>>> import numpy as np
>>> np.set_printoptions(suppress=True, linewidth=200)
>>> def rd(a):
...     return np.round(a, 1) + 0
... 
>>> mat = np.load("a.npy")
>>> mat
array([[ 2., -2.,  0.,  0.],
       [-2.,  3., -2.,  0.],
       [ 0., -2.,  2., -2.],
       [ 0.,  0., -2.,  2.]])
>>> rd(np.linalg.eigvalsh(mat).min())
np.float64(-0.9)
>>> np.all(np.linalg.eigvalsh(mat) > 0)
np.False_
>>> X = np.load("dump.npy")
>>> rd(X)
array([[0.3, 0. , 0.3, 0.3],
       [0.2, 0.2, 0.2, 0.2],
       [0. , 0.5, 0.5, 0. ],
       [0. , 0. , 0. , 1. ]])
>>> x0 = np.array([1, 8, 8, -9])
>>> a = np.maximum(X @ x0, 0)
>>> np.maximum(X @ x0, 0) - np.maximum(-X @ x0, 0)
array([ 0.,  2.,  8., -9.])
>>> np.flatnonzero(a > 1e-9)
array([1, 2])
>>> X.sum(axis=1)
array([1., 1., 1., 1.])
>>> rd(np.sort(np.abs(np.linalg.eigvals(X)))[::-1])
array([1. , 0.8, 0.2, 0.2])
>>> rd(np.linalg.matrix_power(X, 2))
array([[0.1, 0.2, 0.3, 0.4],
       [0.1, 0.2, 0.3, 0.4],
       [0.1, 0.4, 0.4, 0.1],
       [0. , 0. , 0. , 1. ]])
>>> X @ np.ones(4)
array([1., 1., 1., 1.])
>>> pr = np.eye(4)[2]
>>> for _ in range(7):
...     pr = pr @ X
...     print(pr.round(1))
... 
[0.  0.5 0.5 0. ]
[0.1 0.4 0.4 0.1]
[0.1 0.3 0.3 0.3]
[0.1 0.2 0.3 0.4]
[0.1 0.2 0.2 0.5]
[0.1 0.2 0.2 0.6]
[0.1 0.1 0.2 0.6]
>>> rng = np.random.default_rng(8)
>>> lab = rng.permutation(4)
>>> lab
array([3, 1, 2, 0])
>>> other = X[lab][:, lab]
>>> rd(np.linalg.det(other)), rd(np.linalg.det(X[lab]))
(np.float64(0.0), np.float64(0.0))
>>> rd(other)
array([[1. , 0. , 0. , 0. ],
       [0.2, 0.2, 0.2, 0.2],
       [0. , 0.5, 0.5, 0. ],
       [0.3, 0. , 0.3, 0.3]])
>>> rd(np.linalg.matrix_power(X, 2))
array([[0.1, 0.2, 0.3, 0.4],
       [0.1, 0.2, 0.3, 0.4],
       [0.1, 0.4, 0.4, 0.1],
       [0. , 0. , 0. , 1. ]])
>>> np.allclose(X @ X.T, X.T @ X)
False
>>> rd(np.sort(np.abs(np.linalg.eigvals(X))))
array([0.2, 0.2, 0.8, 1. ])
>>> rd((X - X.T) / 2)
array([[ 0. , -0.1,  0.2,  0.2],
       [ 0.1,  0. , -0.1,  0.1],
       [-0.2,  0.1,  0. ,  0. ],
       [-0.2, -0.1,  0. ,  0. ]])
>>> O, evecs = np.linalg.qr(X[:, :1])[0], np.linalg.qr(X[:, 1:])[0]
>>> s = np.linalg.svd(O.T @ evecs, compute_uv=False)
>>> rd(s)
array([0.9])
>>> rd(np.linalg.norm(O @ O.T - evecs @ evecs.T, 2))
np.float64(1.0)
>>> rd(np.degrees(np.arccos(s.clip(0, 1))))
array([31.6])
>>> F = np.loadtxt("m.csv", delimiter=",")
>>> F
array([[-12.,  -3., -12.,   5.,  -6.,  -3.,   3.,   3.,  -4.,   1.,  -3.,  -7.],
       [ -3.,  -3.,  15., -21., -24., -27.,  30., -15., -12.,  15.,  15.,  30.],
       [-23.,   7.,  16., -37.,   0.,   4.,   3.,  26.,   1.,  20., -26., -15.],
       [  9.,  18.,  36., -30.,  12.,   3.,  -6.,   9.,   3.,   9.,  -9.,   6.],
       [ -4., -17., -11.,  -3.,   2.,  16.,   0.,   8.,  13.,   2.,  -8., -12.],
       [  1.,  -4., -19.,  26.,  -8., -10.,   3., -14.,  -8., -10.,  14.,   5.],
       [-10.,  -6.,  18., -38.,  -6.,   2.,  14.,  12.,   6.,  20., -12.,   2.],
       [  7.,  20.,  -4.,  22.,  31.,  23., -39.,  16.,   6., -18., -16., -29.],
       [ 17., -17., -11.,  19., -13., -11.,  15., -28.,  -1.,  -8.,  28.,  25.]])
>>> # looks like rank 4
>>> x0 = np.array([2, 0, 3, -3, -3, -1, 3, 1, -1, -2, -1, -3])
>>> (F @ x0).argmax()
np.int64(6)
>>> F @ np.ones(12)
array([-38.,   0., -24.,  60., -14., -24.,   2.,  19.,  15.])
>>> F @ (2 * x0)
array([ -32.,  306.,  348.,  276.,  -38., -210.,  356., -296., -150.])
>>> rd(F @ np.linalg.pinv(F) @ F)
array([[-12.,  -3., -12.,   5.,  -6.,  -3.,   3.,   3.,  -4.,   1.,  -3.,  -7.],
       [ -3.,  -3.,  15., -21., -24., -27.,  30., -15., -12.,  15.,  15.,  30.],
       [-23.,   7.,  16., -37.,   0.,   4.,   3.,  26.,   1.,  20., -26., -15.],
       [  9.,  18.,  36., -30.,  12.,   3.,  -6.,   9.,   3.,   9.,  -9.,   6.],
       [ -4., -17., -11.,  -3.,   2.,  16.,   0.,   8.,  13.,   2.,  -8., -12.],
       [  1.,  -4., -19.,  26.,  -8., -10.,   3., -14.,  -8., -10.,  14.,   5.],
       [-10.,  -6.,  18., -38.,  -6.,   2.,  14.,  12.,   6.,  20., -12.,   2.],
       [  7.,  20.,  -4.,  22.,  31.,  23., -39.,  16.,   6., -18., -16., -29.],
       [ 17., -17., -11.,  19., -13., -11.,  15., -28.,  -1.,  -8.,  28.,  25.]])
>>> vals, evecs = np.linalg.eig(mat)
>>> rd(vals)
array([-0.9,  0.9,  5.7,  3.4])
>>> rd(np.prod(vals))
np.float64(-16.0)
>>> other = np.array([[3, -2, -3, -2], [-2, 3, 3, 3], [3, 1, 3, 2], [-2, -2, 2, -1]])
>>> arr = other + other.T
>>> arr
array([[ 6, -4,  0, -4],
       [-4,  6,  4,  1],
       [ 0,  4,  6,  4],
       [-4,  1,  4, -2]])
>>> x0 = np.array([-3, -1, -2, -3])
>>> y = arr @ x0
>>> y
array([ -2,  -5, -28,   9])
>>> rd(np.linalg.solve(arr.T, arr[0]))
array([1., 0., 0., 0.])
>>> rd(np.linalg.solve(arr, arr[:, 3]))
array([0., 0., 0., 1.])
>>> vals, evecs = np.linalg.eigh(arr)
>>> x0 = np.array([-1, 1, 1, 1])
>>> rd(np.linalg.eigvalsh(arr[1:, 1:]))
array([-3.7,  2.7, 11. ])
>>> rd(evecs * np.abs(vals) @ evecs.T)
array([[ 7.4, -3.3, -1.4, -0.8],
       [-3.3,  6.4,  3.3,  2.6],
       [-1.4,  3.3,  7.4,  0.8],
       [-0.8,  2.6,  0.8,  5.4]])
>>> (np.sign(evecs[:, -1].round(6)) == np.sign(evecs[0, -1].round(6))).astype(int)
array([1, 0, 0, 0])
>>> x0 = np.array([5, 2, 4, 3])
>>> np.sign((mat @ x0).round(6))
array([ 1., -1., -1., -1.])
>>> mat * x0
array([[ 10.,  -4.,   0.,   0.],
       [-10.,   6.,  -8.,   0.],
       [  0.,  -4.,   8.,  -6.],
       [  0.,   0.,  -8.,   6.]])
>>> mat @ np.ones(4)
array([ 0., -1., -2.,  0.])
>>> (mat @ x0).argmax()
np.int64(0)
>>> blk = np.stack([arr, 2 * arr, arr[::-1]])
>>> rd(np.linalg.norm(blk, axis=(1, 2)))
array([15.6, 31.1, 15.6])
>>> np.linalg.matrix_rank(blk)
array([4, 4, 4])
>>> (blk @ arr.T).shape
(3, 4, 4)
>>> np.einsum("bij,cij->bc", blk, blk)
array([[242, 484,  64],
       [484, 968, 128],
       [ 64, 128, 242]])
>>> np.linalg.matrix_rank(blk.reshape(3, -1))
np.int64(2)
>>> cov = arr.T @ arr
>>> (arr @ arr.T).shape
(4, 4)
>>> np.trace(cov), (arr ** 2).sum()
(np.int64(242), np.int64(242))
>>> W0 = np.loadtxt("mat.csv", delimiter=",")
>>> W0
array([[ 1.,  1.,  1.,  1.,  1.,  1.,  1.,  1.],
       [ 1.,  1., -1., -1., -1., -1.,  1.,  1.],
       [ 1., -1., -1.,  1., -1.,  1.,  1., -1.],
       [ 1.,  1.,  1.,  1., -1., -1., -1., -1.],
       [ 1., -1.,  1., -1., -1.,  1., -1.,  1.],
       [ 1., -1., -1.,  1.,  1., -1., -1.,  1.],
       [ 1.,  1., -1., -1.,  1.,  1., -1., -1.]])
>>> other = np.array([[0, 2, 1], [1, 0, 1], [1, 0, 0], [0, 0, 2]])
>>> np.vstack([X, other.T]).shape
(7, 4)
>>> cov = W0.T @ W0
>>> np.diag(cov)
array([7., 7., 7., 7., 7., 7., 7., 7.])
>>> np.allclose(cov, cov.T)
True
>>> np.linalg.matrix_rank(cov)
np.int64(7)
>>> (W0 @ W0.T).shape
(7, 7)
>>> rd(np.linalg.eigvalsh(cov)[::-1])
array([8., 8., 8., 8., 8., 8., 8., 0.])
>>> other = np.array([[2, 3, 2],
...     [2, 2, 2],
...     [-2, -1, 0],
...     [0, 0, -2],
...     [-3, -3, -1],
...     [2, -1, 3],
...     [0, -2, -1],
...     [1, 0, -1]])
>>> np.einsum("ik,kj->ji", W0, other)
array([[ 2.,  8.,  6.,  2.,  4., -2.,  4.],
       [-2.,  8.,  2., 10.,  4.,  2.,  4.],
       [ 2.,  2.,  2.,  2.,  6., -6., 10.]])
>>> np.einsum("ij,ij->i", W0, W0)
array([8., 8., 8., 8., 8., 8., 8.])
>>> np.einsum("ij->j", W0)
array([ 7.,  1., -1.,  1., -1.,  1., -1.,  1.])
>>> np.linalg.matrix_rank(W0 @ other)
np.int64(3)
>>> np.einsum("ik,kj->ij", W0, other)
array([[ 2., -2.,  2.],
       [ 8.,  8.,  2.],
       [ 6.,  2.,  2.],
       [ 2., 10.,  2.],
       [ 4.,  4.,  6.],
       [-2.,  2., -6.],
       [ 4.,  4., 10.]])
>>> other = W0 / np.sqrt((W0 ** 2).mean(axis=1, keepdims=True))
>>> np.linalg.matrix_rank(W0 - W0.mean(axis=1, keepdims=True))
np.int64(6)
>>> other[6]
array([ 1.,  1., -1., -1.,  1.,  1., -1., -1.])
>>> np.linalg.matrix_rank(other) == np.linalg.matrix_rank(W0)
np.True_
>>> W0 - W0.mean(axis=1, keepdims=True)
array([[ 0.,  0.,  0.,  0.,  0.,  0.,  0.,  0.],
       [ 1.,  1., -1., -1., -1., -1.,  1.,  1.],
       [ 1., -1., -1.,  1., -1.,  1.,  1., -1.],
       [ 1.,  1.,  1.,  1., -1., -1., -1., -1.],
       [ 1., -1.,  1., -1., -1.,  1., -1.,  1.],
       [ 1., -1., -1.,  1.,  1., -1., -1.,  1.],
       [ 1.,  1., -1., -1.,  1.,  1., -1., -1.]])
